$ python -q
>>> import numpy as np
>>> import numpy.linalg as la
>>> np.set_printoptions(precision=3, suppress=True, linewidth=120)
>>> data = np.load("block13.npy")
>>> data
array([[ 1.987, -2.213, -3.212, -0.013,  1.566, -0.212,  0.785, -0.796,  0.006, -1.401],
       [-0.018,  0.009, -0.004, -0.004, -0.015, -0.008,  0.024,  0.011, -0.01 ,  0.029],
       [ 3.033, -3.324, -4.815, -0.005,  2.393, -0.319,  1.191, -1.195,  0.006, -2.13 ],
       [ 0.998, -1.099, -1.598,  0.026,  0.776, -0.116,  0.371, -0.398, -0.041, -0.695],
       [ 0.003, -0.052,  0.011,  0.023, -0.005, -0.002,  0.003,  0.004,  0.013, -0.044],
       [ 3.001, -3.259, -4.808, -0.019,  2.375, -0.293,  1.21 , -1.192, -0.014, -2.117],
       [ 0.969, -1.122, -1.615,  0.023,  0.79 , -0.119,  0.36 , -0.428,  0.044, -0.72 ],
       [ 1.033, -1.134, -1.616, -0.033,  0.744, -0.09 ,  0.388, -0.402,  0.036, -0.656],
       [ 2.973, -3.26 , -4.808,  0.   ,  2.376, -0.298,  1.198, -1.177,  0.009, -2.095],
       [ 3.002, -3.284, -4.827,  0.017,  2.386, -0.269,  1.212, -1.232, -0.004, -2.092],
       [-0.007,  0.03 ,  0.019, -0.01 , -0.004, -0.006,  0.004,  0.009,  0.009, -0.009],
       [-0.043,  0.025, -0.019, -0.01 , -0.006, -0.003, -0.013,  0.001,  0.03 , -0.033],
       [ 0.01 ,  0.044,  0.013, -0.022,  0.006, -0.028,  0.02 ,  0.017,  0.013,  0.001],
       [ 2.993, -3.332, -4.798,  0.026,  2.432, -0.262,  1.225, -1.21 ,  0.001, -2.08 ],
       [ 1.986, -2.209, -3.212, -0.011,  1.591, -0.177,  0.817, -0.832,  0.   , -1.404]])
>>> Y = data / la.norm(data, axis=1, keepdims=True)
>>> cov = Y @ Y.T
>>> np.argwhere(np.triu(np.abs(cov) > 0.95, 1))
array([[ 0,  2],
       [ 0,  3],
       [ 0,  5],
       [ 0,  6],
       [ 0,  7],
       [ 0,  8],
       [ 0,  9],
       [ 0, 13],
       [ 0, 14],
       [ 2,  3],
       [ 2,  5],
       [ 2,  6],
       [ 2,  7],
       [ 2,  8],
       [ 2,  9],
       [ 2, 13],
       [ 2, 14],
       [ 3,  5],
       [ 3,  6],
       [ 3,  7],
       [ 3,  8],
       [ 3,  9],
       [ 3, 13],
       [ 3, 14],
       [ 5,  6],
       [ 5,  7],
       [ 5,  8],
       [ 5,  9],
       [ 5, 13],
       [ 5, 14],
       [ 6,  7],
       [ 6,  8],
       [ 6,  9],
       [ 6, 13],
       [ 6, 14],
       [ 7,  8],
       [ 7,  9],
       [ 7, 13],
       [ 7, 14],
       [ 8,  9],
       [ 8, 13],
       [ 8, 14],
       [ 9, 13],
       [ 9, 14],
       [13, 14]])
>>> la.norm(Y, axis=1)
array([1., 1., 1., 1., 1., 1., 1., 1., 1., 1., 1., 1., 1., 1., 1.])
>>> (cov - 2 * np.eye(15)).round(6).argmax(axis=1)
array([ 2, 12,  0,  2,  6,  8,  0,  0,  5, 14, 12, 10, 10,  9,  9])
>>> cov[0]
array([ 1.   , -0.393,  1.   ,  1.   ,  0.375,  1.   ,  1.   ,  0.999,  1.   ,  1.   , -0.665, -0.148, -0.312,  1.   ,
        1.   ])
>>> J = np.loadtxt("w.csv", delimiter=",")
>>> J
array([[ 29., -15., -25.,   0.,  25.,   0., -25.,  -5.,   0.,   0., -20.],
       [-15.,  13.,  15.,   0., -15.,   0.,  15.,   3.,   0.,   0.,  12.],
       [-25.,  15.,  29.,   0., -25.,   0.,  25.,   5.,   0.,   0.,  20.],
       [  0.,   0.,   0.,   4.,   0.,   0.,   0.,   0.,   0.,   0.,   0.],
       [ 25., -15., -25.,   0.,  29.,   0., -25.,  -5.,   0.,   0., -20.],
       [  0.,   0.,   0.,   0.,   0.,   4.,   0.,   0.,   0.,   0.,   0.],
       [-25.,  15.,  25.,   0., -25.,   0.,  29.,   5.,   0.,   0.,  20.],
       [ -5.,   3.,   5.,   0.,  -5.,   0.,   5.,   5.,   0.,   0.,   4.],
       [  0.,   0.,   0.,   0.,   0.,   0.,   0.,   0.,   4.,   0.,   0.],
       [  0.,   0.,   0.,   0.,   0.,   0.,   0.,   0.,   0.,   4.,   0.],
       [-20.,  12.,  20.,   0., -20.,   0.,  20.,   4.,   0.,   0.,  20.]])
>>> la.matrix_power(J, 2)
array([[ 3366., -2010., -3350.,     0.,  3350.,     0., -3350.,  -670.,     0.,     0., -2680.],
       [-2010.,  1222.,  2010.,     0., -2010.,     0.,  2010.,   402.,     0.,     0.,  1608.],
       [-3350.,  2010.,  3366.,     0., -3350.,     0.,  3350.,   670.,     0.,     0.,  2680.],
       [    0.,     0.,     0.,    16.,     0.,     0.,     0.,     0.,     0.,     0.,     0.],
       [ 3350., -2010., -3350.,     0.,  3366.,     0., -3350.,  -670.,     0.,     0., -2680.],
       [    0.,     0.,     0.,     0.,     0.,    16.,     0.,     0.,     0.,     0.,     0.],
       [-3350.,  2010.,  3350.,     0., -3350.,     0.,  3366.,   670.,     0.,     0.,  2680.],
       [ -670.,   402.,   670.,     0.,  -670.,     0.,   670.,   150.,     0.,     0.,   536.],
       [    0.,     0.,     0.,     0.,     0.,     0.,     0.,     0.,    16.,     0.,     0.],
       [    0.,     0.,     0.,     0.,     0.,     0.,     0.,     0.,     0.,    16.,     0.],
       [-2680.,  1608.,  2680.,     0., -2680.,     0.,  2680.,   536.,     0.,     0.,  2160.]])
>>> J.inv()
Traceback (most recent call last):
  File "<python-input-14>", line 1, in <module>
    J.inv()
    ^^^^^
AttributeError: 'numpy.ndarray' object has no attribute 'inv'
>>> (J + J.T) / 2
array([[ 29., -15., -25.,   0.,  25.,   0., -25.,  -5.,   0.,   0., -20.],
       [-15.,  13.,  15.,   0., -15.,   0.,  15.,   3.,   0.,   0.,  12.],
       [-25.,  15.,  29.,   0., -25.,   0.,  25.,   5.,   0.,   0.,  20.],
       [  0.,   0.,   0.,   4.,   0.,   0.,   0.,   0.,   0.,   0.,   0.],
       [ 25., -15., -25.,   0.,  29.,   0., -25.,  -5.,   0.,   0., -20.],
       [  0.,   0.,   0.,   0.,   0.,   4.,   0.,   0.,   0.,   0.,   0.],
       [-25.,  15.,  25.,   0., -25.,   0.,  29.,   5.,   0.,   0.,  20.],
       [ -5.,   3.,   5.,   0.,  -5.,   0.,   5.,   5.,   0.,   0.,   4.],
       [  0.,   0.,   0.,   0.,   0.,   0.,   0.,   0.,   4.,   0.,   0.],
       [  0.,   0.,   0.,   0.,   0.,   0.,   0.,   0.,   0.,   4.,   0.],
       [-20.,  12.,  20.,   0., -20.,   0.,  20.,   4.,   0.,   0.,  20.]])
>>> J @ J
array([[ 3366., -2010., -3350.,     0.,  3350.,     0., -3350.,  -670.,     0.,     0., -2680.],
       [-2010.,  1222.,  2010.,     0., -2010.,     0.,  2010.,   402.,     0.,     0.,  1608.],
       [-3350.,  2010.,  3366.,     0., -3350.,     0.,  3350.,   670.,     0.,     0.,  2680.],
       [    0.,     0.,     0.,    16.,     0.,     0.,     0.,     0.,     0.,     0.,     0.],
       [ 3350., -2010., -3350.,     0.,  3366.,     0., -3350.,  -670.,     0.,     0., -2680.],
       [    0.,     0.,     0.,     0.,     0.,    16.,     0.,     0.,     0.,     0.,     0.],
       [-3350.,  2010.,  3350.,     0., -3350.,     0.,  3366.,   670.,     0.,     0.,  2680.],
       [ -670.,   402.,   670.,     0.,  -670.,     0.,   670.,   150.,     0.,     0.,   536.],
       [    0.,     0.,     0.,     0.,     0.,     0.,     0.,     0.,    16.,     0.,     0.],
       [    0.,     0.,     0.,     0.,     0.,     0.,     0.,     0.,     0.,    16.,     0.],
       [-2680.,  1608.,  2680.,     0., -2680.,     0.,  2680.,   536.,     0.,     0.,  2160.]])
>>> np.allclose(J @ J.T, J.T @ J)
True
>>> U, s, vt = la.svd(J)
>>> s
array([130.,   4.,   4.,   4.,   4.,   4.,   4.,   4.,   4.,   4.,   4.])
>>> Y = U[:, :1] @ np.diag(s[:1]) @ vt[:1]
>>> Y
array([[ 25.794, -15.476, -25.794,   0.   ,  25.794,   0.   , -25.794,  -5.159,   0.   ,   0.   , -20.635],
       [-15.476,   9.286,  15.476,   0.   , -15.476,   0.   ,  15.476,   3.095,   0.   ,   0.   ,  12.381],
       [-25.794,  15.476,  25.794,   0.   , -25.794,   0.   ,  25.794,   5.159,   0.   ,   0.   ,  20.635],
       [  0.   ,   0.   ,   0.   ,   0.   ,   0.   ,   0.   ,   0.   ,   0.   ,   0.   ,   0.   ,   0.   ],
       [ 25.794, -15.476, -25.794,   0.   ,  25.794,   0.   , -25.794,  -5.159,   0.   ,   0.   , -20.635],
       [  0.   ,   0.   ,   0.   ,   0.   ,   0.   ,   0.   ,   0.   ,   0.   ,   0.   ,   0.   ,   0.   ],
       [-25.794,  15.476,  25.794,   0.   , -25.794,   0.   ,  25.794,   5.159,   0.   ,   0.   ,  20.635],
       [ -5.159,   3.095,   5.159,   0.   ,  -5.159,   0.   ,   5.159,   1.032,   0.   ,   0.   ,   4.127],
       [  0.   ,   0.   ,   0.   ,   0.   ,   0.   ,   0.   ,   0.   ,   0.   ,   0.   ,   0.   ,   0.   ],
       [  0.   ,   0.   ,   0.   ,   0.   ,   0.   ,   0.   ,   0.   ,   0.   ,   0.   ,   0.   ,   0.   ],
       [-20.635,  12.381,  20.635,   0.   , -20.635,   0.   ,  20.635,   4.127,   0.   ,   0.   ,  16.508]])
>>> np.abs(J - Y).max()
np.float64(4.0)
>>> la.matrix_rank(Y)
np.int64(1)
